% python3 -q
>>> import numpy as np
>>> np.set_printoptions(suppress=True, linewidth=100)
>>> rnd = lambda a: np.round(a, 4) + 0
>>> B = np.array([[-4, -1]])
>>> X = B.T @ B
>>> X
array([[16,  4],
       [ 4,  1]])
>>> # equal to its transpose
>>> np.linalg.lstsq(X[:-1].T, X[-1])[2]
np.int32(1)
>>> X.reshape(-1, 2)
array([[16,  4],
       [ 4,  1]])
>>> X.reshape(2, -1)
array([[16,  4],
       [ 4,  1]])
>>> X.ravel(order="F")
array([16,  4,  4,  1])
>>> t3 = X.reshape(2, 2, -1)
>>> t3[:, 0]
array([[16],
       [ 4]])
>>> np.einsum("ihd,jhd->hij", t3, t3).shape
(2, 2, 2)
>>> np.einsum("ihd,ihd->ih", t3, t3)
array([[256,  16],
       [ 16,   1]])
>>> np.swapaxes(t3, 1, 2)[0]
array([[16,  4]])
>>> t3.shape
(2, 2, 1)
>>> E = np.load("m.npy")
>>> E
array([[ 0.  ,  0.96, -0.48],
       [ 0.  , -0.06,  0.03],
       [ 0.  ,  1.08, -0.54]])
>>> # null space of dimension 2
>>> rnd(np.linalg.matrix_power(E, 3))
array([[ 0.    ,  0.3456, -0.1728],
       [ 0.    , -0.0216,  0.0108],
       [ 0.    ,  0.3888, -0.1944]])
>>> rnd(np.sort(np.abs(np.linalg.eigvals(E))))
array([0. , 0. , 0.6])
>>> rnd(np.abs(np.linalg.eigvals(E)).max())
np.float64(0.6)
>>> np.allclose(E @ E.T, E.T @ E)
False
>>> rnd(E @ E)
array([[ 0.   , -0.576,  0.288],
       [ 0.   ,  0.036, -0.018],
       [ 0.   , -0.648,  0.324]])
>>> (E - E.T) / 2
array([[ 0.   ,  0.48 , -0.24 ],
       [-0.48 ,  0.   , -0.525],
       [ 0.24 ,  0.525,  0.   ]])
>>> rnd(np.linalg.det(E))
np.float64(0.0)
>>> (E + E.T) / 2
array([[ 0.   ,  0.48 , -0.24 ],
       [ 0.48 , -0.06 ,  0.555],
       [-0.24 ,  0.555, -0.54 ]])
>>> rnd(np.linalg.norm(E, 2) / np.linalg.norm(E))
np.float64(1.0)
>>> np.linalg.matrix_rank(E, rtol=0.1)
np.int64(1)
>>> np.unique(E.round(6), axis=0).shape
(3, 3)
>>> rnd(E @ np.linalg.pinv(E) @ E)
array([[ 0.  ,  0.96, -0.48],
       [ 0.  , -0.06,  0.03],
       [ 0.  ,  1.08, -0.54]])
>>> W1 = np.array([[0, 0, -3, -2], [-3, -3, 0, 3]])
>>> c = np.array([1, 1, -1, 0])
>>> H = np.maximum(X @ W1 + c, 0)
>>> H
array([[0, 0, 0, 0],
       [0, 0, 0, 0]])
>>> (H > 0).mean(axis=0)
array([0., 0., 0., 0.])
>>> basis = np.array([[1, 1], [0, 1], [0, 3], [0, 2]])
>>> H @ basis
array([[0, 0],
       [0, 0]])
>>> J = np.load("arr.npy")
>>> rnd(J)
array([[ 2.628 , -0.3741, -1.3977],
       [ 1.4557,  1.7628, -1.9425],
       [-0.9959,  2.6606, -0.964 ],
       [ 2.5944, -0.1729, -1.4964],
       [ 1.9186, -2.2992,  0.1811],
       [ 0.1358,  2.5403, -1.5901],
       [-0.0444, -2.568 ,  1.5503],
       [ 2.6395, -0.9495, -1.0636],
       [-2.0484, -1.0838,  1.9051],
       [ 2.6096, -1.1577, -0.9217],
       [-1.7152, -1.5036,  1.9487]])
>>> # rows and columns are dependent
>>> cen = J - J.mean(axis=0)
>>> U, s, Vt = np.linalg.svd(cen, full_matrices=False)
>>> np.abs(Vt[0]).argmax()
np.int64(2)
>>> np.linalg.matrix_rank(cen)
np.int64(2)
>>> rnd(s)
array([7.2106, 6.0946, 0.    ])
>>> mat = np.load("w.npy")
>>> mat
array([[0., 3., 3.],
       [3., 0., 0.],
       [3., 0., 0.]])
>>> rk = np.linalg.matrix_rank(J)
>>> rk
np.int64(2)
>>> N = np.linalg.svd(J)[2][rk:].T
>>> rnd(N @ N.T)
array([[0.2194, 0.2111, 0.3559],
       [0.2111, 0.2031, 0.3425],
       [0.3559, 0.3425, 0.5775]])
>>> np.allclose(J @ N, 0)
True
>>> np.linalg.matrix_rank(J.T @ J), np.linalg.matrix_rank(J @ J.T)
(np.int64(2), np.int64(2))
>>> N.shape
(3, 1)
>>> [int(np.linalg.matrix_rank(J[:i])) for i in range(1, len(J) + 1)]
[1, 2, 2, 2, 2, 2, 2, 2, 2, 2, 2]
>>> [int(np.linalg.matrix_rank(J[:, :j + 1])) for j in range(3)]
[1, 2, 2]
>>> def softmax(z):
...     e = np.exp(z - z.max(axis=-1, keepdims=True))
...     return e / e.sum(axis=-1, keepdims=True)
... 
>>> rnd(softmax(mat).sum(axis=1))
array([1., 1., 1.])
>>> rnd(softmax(mat[1]))
array([0.9094, 0.0453, 0.0453])
>>> att = mat @ mat.T / np.sqrt(3)
>>> rnd(softmax(att)[1] @ mat)
array([2.9917, 0.0083, 0.0083])
>>> rnd(softmax(att))
array([[0.9999, 0.    , 0.    ],
       [0.0028, 0.4986, 0.4986],
       [0.0028, 0.4986, 0.4986]])
>>> rnd(softmax(att + np.triu(np.full(att.shape, -np.inf), 1)))
array([[1.    , 0.    , 0.    ],
       [0.0055, 0.9945, 0.    ],
       [0.0028, 0.4986, 0.4986]])
>>> mat @ mat
array([[18.,  0.,  0.],
       [ 0.,  9.,  9.],
       [ 0.,  9.,  9.]])
>>> rnd(np.linalg.det(mat))
np.float64(0.0)
>>> (mat + mat.T) / 2
array([[0., 3., 3.],
       [3., 0., 0.],
       [3., 0., 0.]])
>>> rnd(np.abs(np.linalg.eigvals(mat)).max())
np.float64(4.2426)
>>> rk = np.linalg.matrix_rank(mat)
>>> rk
np.int64(2)
>>> N = np.linalg.svd(mat)[2][rk:].T
>>> [int(np.linalg.matrix_rank(mat[:, :j + 1])) for j in range(3)]
[1, 2, 2]
>>> np.linalg.matrix_rank(mat.T @ mat), np.linalg.matrix_rank(mat @ mat.T)
(np.int64(2), np.int64(2))
>>> [int(np.linalg.matrix_rank(np.delete(mat, i, axis=0))) for i in range(3)]
[1, 2, 2]
>>> N.shape
(3, 1)
>>> M = np.loadtxt("case11.csv", delimiter=",")
>>> rnd(M)
array([[-0.4374,  2.5318, -1.5487],
       [ 0.7672, -2.7097, -1.0338],
       [-0.6621,  2.9064, -0.3384],
       [ 0.5443, -0.9761, -2.784 ],
       [-0.3967,  0.2816,  2.9603],
       [ 0.7557, -2.8192, -0.6935],
       [-0.448 ,  2.5558, -1.5056],
       [-0.5671,  1.0928,  2.7357],
       [-0.4597,  0.5666,  2.9099],
       [ 0.1213, -1.6569,  2.498 ],
       [-0.6118,  1.3337,  2.6167],
       [-0.2621,  2.0794, -2.1465],
       [ 0.6477, -1.5404, -2.4915],
       [ 0.5272, -0.8901, -2.816 ],
       [-0.3465,  0.0642,  2.9792],
       [ 0.7671, -2.5419, -1.3965],
       [ 0.7152, -2.9106, -0.1307],
       [-0.2728, -0.2412,  2.9778],
       [-0.6181,  1.369 ,  2.5969],
       [ 0.5142, -2.6955,  1.2124],
       [-0.3049, -0.1099,  2.9824],
       [-0.4952,  0.7342,  2.8663],
       [-0.6846,  2.9166, -0.1582],
       [-0.1436, -0.7433,  2.9029],
       [-0.7649,  2.7474,  0.9309],
       [ 0.3184, -2.2348,  1.976 ],
       [-0.5879,  2.8234, -0.8263]])
>>> u, v = M[22], M[10]
>>> u @ u
np.float64(9.0)
>>> rnd(u @ v)
np.float64(3.8946)
>>> pr = (u @ v) / (u @ u) * u
>>> rnd(v - pr)
array([-0.3156,  0.0716,  2.6851])
>>> np.linalg.matrix_rank(np.outer(u, v))
np.int64(1)
>>> rnd(np.outer(u, v))
array([[ 0.4188, -0.913 , -1.7913],
       [-1.7844,  3.8898,  7.6317],
       [ 0.0968, -0.211 , -0.414 ]])
>>> rnd(pr)
array([-0.2962,  1.2621, -0.0685])
>>> basis = 20 * np.array([[-1.3, 0.5, 0.8], [-0.1, -0.5, -0.1], [-0.4, 0.2, -0.7]])
>>> rng = np.random.default_rng(1919)
>>> idx = rng.integers(0, 3, 10)
>>> feats = basis[idx] + rng.normal(size=(10, 3))
>>> rnd(feats)
array([[ -1.07  , -10.3758,  -2.7044],
       [ -1.7317, -10.5844,  -1.4802],
       [-24.7308,   9.3366,  14.5246],
       [ -8.2097,   4.5587, -13.6852],
       [ -1.7884, -10.3667,  -1.923 ],
       [ -8.7412,   4.3626, -14.0925],
       [ -1.4105, -11.1517,  -3.5687],
       [ -3.0999,  -9.6009,  -2.7024],
       [-26.1147,  11.6409,  14.3291],
       [ -6.7183,   3.3672, -12.7465]])
>>> cen = feats - feats.mean(axis=0)
>>> U, s, Vt = np.linalg.svd(cen, full_matrices=False)
>>> np.abs(Vt[0]).argmax()
np.int64(0)
>>> rnd(s ** 2 / (s ** 2).sum())
array([0.738 , 0.2613, 0.0008])
>>> np.abs(U[:, 0]).argmax()
np.int64(8)
>>> (np.sign(U[:, 0]) == np.sign(U[0, 0])).astype(int)
array([1, 1, 0, 1, 1, 1, 1, 1, 0, 1])
>>> rnd(Vt[0] * np.sign(Vt[0, np.abs(Vt[0]).argmax()]))
array([ 0.651 , -0.5302, -0.5432])
